$ python3 -q
>>> import numpy as np
>>> np.set_printoptions(precision=3, suppress=True, linewidth=100)
>>> def rd(a):
...     return np.round(a, 3) + 0
... 
>>> M = np.array([[-1.0, -2.0, 0.0, 0.0, 0.0],
...     [-2.0, -3.0, -2.0, 0.0, 0.0],
...     [0.0, -2.0, 2.0, -2.0, 0.0],
...     [0.0, 0.0, -2.0, 1.0, -2.0],
...     [0.0, 0.0, 0.0, -2.0, -1.0]])
>>> # symmetric, so the eigenvalues are real
>>> M @ M
array([[ 5.,  8.,  4.,  0.,  0.],
       [ 8., 17.,  2.,  4.,  0.],
       [ 4.,  2., 12., -6.,  4.],
       [ 0.,  4., -6.,  9.,  0.],
       [ 0.,  0.,  4.,  0.,  5.]])
>>> np.allclose(M, M.T)
True
>>> rd(np.linalg.det(M))
np.float64(-14.0)
>>> w, vecs = np.linalg.eigh(M)
>>> x = np.array([8, 5, 8, 3, 3])
>>> rd(np.linalg.eigvalsh(M[1:, 1:]))
array([-3.852, -2.348,  1.   ,  4.201])
>>> np.abs(M).sum(axis=1).max(), rd(np.abs(w).max())
(np.float64(7.0), np.float64(4.747))
>>> (np.sign(vecs[:, -1].round(6)) == np.sign(vecs[0, -1].round(6))).astype(int)
array([1, 0, 1, 0, 1])
>>> w, vecs = np.linalg.eigh(M)
>>> rd(vecs.T @ M @ vecs)
array([[-4.747,  0.   ,  0.   ,  0.   ,  0.   ],
       [ 0.   , -2.455,  0.   ,  0.   ,  0.   ],
       [ 0.   ,  0.   , -0.236,  0.   ,  0.   ],
       [ 0.   ,  0.   ,  0.   ,  1.201,  0.   ],
       [ 0.   ,  0.   ,  0.   ,  0.   ,  4.236]])
>>> np.abs(vecs[:, -1]).round(6).argmax()
np.int64(2)
>>> np.unique(w.round(6) + 0, return_counts=True)[1]
array([1, 1, 1, 1, 1])
>>> rd(vecs.T @ vecs)
array([[1., 0., 0., 0., 0.],
       [0., 1., 0., 0., 0.],
       [0., 0., 1., 0., 0.],
       [0., 0., 0., 1., 0.],
       [0., 0., 0., 0., 1.]])
>>> rd(np.linalg.eigvalsh(M @ M))
array([ 0.056,  1.444,  6.027, 17.944, 22.53 ])
>>> (w > 1e-8).sum(), (w < -1e-8).sum()
(np.int64(2), np.int64(3))
>>> rd(np.linalg.svd(M, compute_uv=False))
array([4.747, 4.236, 2.455, 1.201, 0.236])
>>> rd(vecs @ np.diag(w) @ vecs.T)
array([[-1., -2.,  0.,  0.,  0.],
       [-2., -3., -2.,  0.,  0.],
       [ 0., -2.,  2., -2.,  0.],
       [ 0.,  0., -2.,  1., -2.],
       [ 0.,  0.,  0., -2., -1.]])
>>> rd(np.linalg.eigvalsh(M + -3 * np.eye(5)))
array([-7.747, -5.455, -3.236, -1.799,  1.236])
